>>> import numpy as np
>>> np.set_printoptions(precision=2, suppress=True, linewidth=120)
>>> X = np.load("block1.npy")
>>> X
array([[-7, -8,  0],
       [ 0, -7, -8],
       [-8,  0, -7]])
>>> left, sig, Vh = np.linalg.svd(X, full_matrices=False)
>>> sig / sig[0]
array([1. , 0.5, 0.5])
>>> np.round(Vh @ Vh.T, 2) + 0
array([[1., 0., 0.],
       [0., 1., 0.],
       [0., 0., 1.]])
>>> x = np.array([0, 1, 2])
>>> rhs = X @ x
>>> rhs
array([ -8, -23, -14])
>>> np.linalg.solve(X, rhs)
array([-0.,  1.,  2.])
>>> np.linalg.solve(X, rhs + X[:, 0])
array([1., 1., 2.])
>>> proj = np.triu(np.array([[0, -2, -2], [-1, 1, 2], [-1, -1, -2]]), 1) + np.eye(3)
>>> out = proj @ X @ np.linalg.inv(proj)
>>> proj @ X - X @ proj
array([[ 16.,   0.,  32.],
       [-16.,   0.,   0.],
       [  0., -16., -16.]])
>>> out
array([[  9.,  24.,   0.],
       [-16., -39.,  24.],
       [ -8., -16.,   9.]])
>>> np.poly(out)
array([  1.,  21., 147., 855.])
>>> np.trace(out), np.trace(X)
(np.float64(-21.0), np.int64(-21))
>>> f, v = out[0], out[1]
>>> f @ v
np.float64(-1080.0)
>>> p = (f @ v) / (f @ f) * f
>>> np.outer(f, v)
array([[-144., -351.,  216.],
       [-384., -936.,  576.],
       [  -0.,   -0.,    0.]])
>>> round(np.linalg.norm(f + v) ** 2 + np.linalg.norm(f - v) ** 2, 2)
np.float64(6020.0)
>>> np.round((v - p) @ f, 2)
np.float64(0.0)
>>> m1 = np.load("a.npy")
>>> m1
array([[2, 2],
       [0, 2]])
>>> rng = np.random.default_rng(7642)
>>> lab = rng.permutation(2)
>>> lab
array([1, 0])
>>> out = m1[lab][:, lab]
>>> np.diag(out)
array([2, 2])
>>> out
array([[2, 0],
       [2, 2]])
>>> (m1 - m1.T) / 2
array([[ 0.,  1.],
       [-1.,  0.]])
>>> np.trace(m1)
np.int64(4)
>>> np.sort(np.abs(np.linalg.eigvals(m1)))
array([2., 2.])
>>> np.round(np.linalg.det(m1), 2)
np.float64(4.0)
>>> np.allclose(m1, m1.T)
False
>>> round(float(np.abs(np.linalg.eigvals(m1)).max()), 2)
2.0
>>> (m1 + m1.T) / 2
array([[2., 1.],
       [1., 2.]])
>>> np.linalg.matrix_power(m1, 2)
array([[4, 8],
       [0, 4]])
>>> M = np.load("m.npy")
>>> M.round(2) + 0
array([[ 0.  ,  1.68, -4.  ,  2.48,  0.19],
       [ 3.43, -0.04, -1.4 , -2.1 , -2.62],
       [-3.53, -3.44, -0.4 , -0.1 , -0.72],
       [-3.05, -1.76,  2.28, -0.21,  2.72],
       [-2.74,  3.16,  1.7 , -2.09, -0.48],
       [ 3.44,  1.9 ,  0.19, -1.08, -2.89],
       [ 0.92,  0.58, -3.06,  1.28,  3.58],
       [-1.6 , -2.97,  2.68, -2.38,  0.87],
       [ 1.11, -0.31,  3.18, -2.98,  2.16],
       [ 1.38, -3.31, -0.17, -2.13, -2.76],
       [ 3.63,  0.46, -2.29,  2.07, -1.45],
       [ 1.25, -1.78,  3.54, -1.84,  2.08],
       [ 1.17,  3.37,  0.92,  1.98, -2.74],
       [-0.28,  3.85,  2.73, -1.54, -0.51],
       [ 3.13,  1.91,  0.22,  0.6 , -3.33],
       [-0.8 , -2.6 , -2.49,  3.31, -0.65],
       [ 1.92, -4.35,  0.38,  1.46, -0.36],
       [-4.2 , -1.52,  1.95, -0.93, -0.64],
       [ 1.28,  1.08,  1.29, -2.71,  3.63],
       [ 2.88, -0.32, -4.07, -0.11,  0.09],
       [ 1.06,  1.17, -3.81, -2.68, -0.9 ],
       [ 4.07,  1.83, -1.31, -1.42,  1.16],
       [ 2.59, -0.85, -1.46,  0.81, -3.85],
       [ 1.17, -3.66, -3.19, -0.15, -0.05],
       [-0.98,  3.07,  3.74,  0.14,  0.76],
       [-1.82,  1.29, -3.9 , -2.15, -0.39],
       [ 0.51,  0.26,  1.96, -0.05, -4.56],
       [ 1.88, -1.8 ,  3.84,  0.75,  1.71],
       [-3.09,  0.73, -3.13, -0.82,  2.11]])
>>> lab = M[:, 2] > np.median(M[:, 2])
>>> f = M[lab].mean(axis=0) - M[~lab].mean(axis=0)
>>> ((M - M.mean(axis=0)) @ f > 0).astype(int)
array([0, 0, 1, 1, 1, 0, 0, 1, 1, 0, 0, 1, 1, 1, 0, 0, 0, 1, 1, 0, 0, 0, 0, 0, 1, 0, 1, 1, 0])
>>> np.round((((M - M.mean(axis=0)) @ f > 0) == lab).mean(), 2)
np.float64(0.9)
>>> J = np.cumsum(np.array([[8, 8, -1, -6],
...     [9, 0, -6, -5],
...     [2, 4, 3, -8],
...     [-2, -4, -8, 1],
...     [-9, 6, -8, -9],
...     [5, 7, -6, -5],
...     [-7, -9, -4, -7],
...     [-3, -5, 6, 0],
...     [-6, 5, 3, 5],
...     [-3, 1, -9, 7],
...     [5, -2, 7, 1],
...     [1, 5, 4, 9],
...     [4, -3, 8, -6],
...     [4, 9, -3, 2],
...     [-2, 2, 6, 1],
...     [1, -4, 7, 5],
...     [-1, -1, -2, 2],
...     [6, -9, -1, -1],
...     [-4, 4, -2, 3]]), axis=0)
>>> J
array([[  8,   8,  -1,  -6],
       [ 17,   8,  -7, -11],
       [ 19,  12,  -4, -19],
       [ 17,   8, -12, -18],
       [  8,  14, -20, -27],
       [ 13,  21, -26, -32],
       [  6,  12, -30, -39],
       [  3,   7, -24, -39],
       [ -3,  12, -21, -34],
       [ -6,  13, -30, -27],
       [ -1,  11, -23, -26],
       [  0,  16, -19, -17],
       [  4,  13, -11, -23],
       [  8,  22, -14, -21],
       [  6,  24,  -8, -20],
       [  7,  20,  -1, -15],
       [  6,  19,  -3, -13],
       [ 12,  10,  -4, -14],
       [  8,  14,  -6, -11]])
>>> out = np.linalg.inv(m1)
>>> np.allclose(out, m1.T)
False
>>> round(float(np.linalg.slogdet(m1)[0]), 2)
1.0
>>> m1 @ out
array([[1., 0.],
       [0., 1.]])
>>> np.linalg.inv(out)
array([[2., 2.],
       [0., 2.]])
>>> round(np.linalg.det(m1) * np.linalg.det(out), 2)
np.float64(1.0)
>>> out
array([[ 0.5, -0.5],
       [ 0. ,  0.5]])
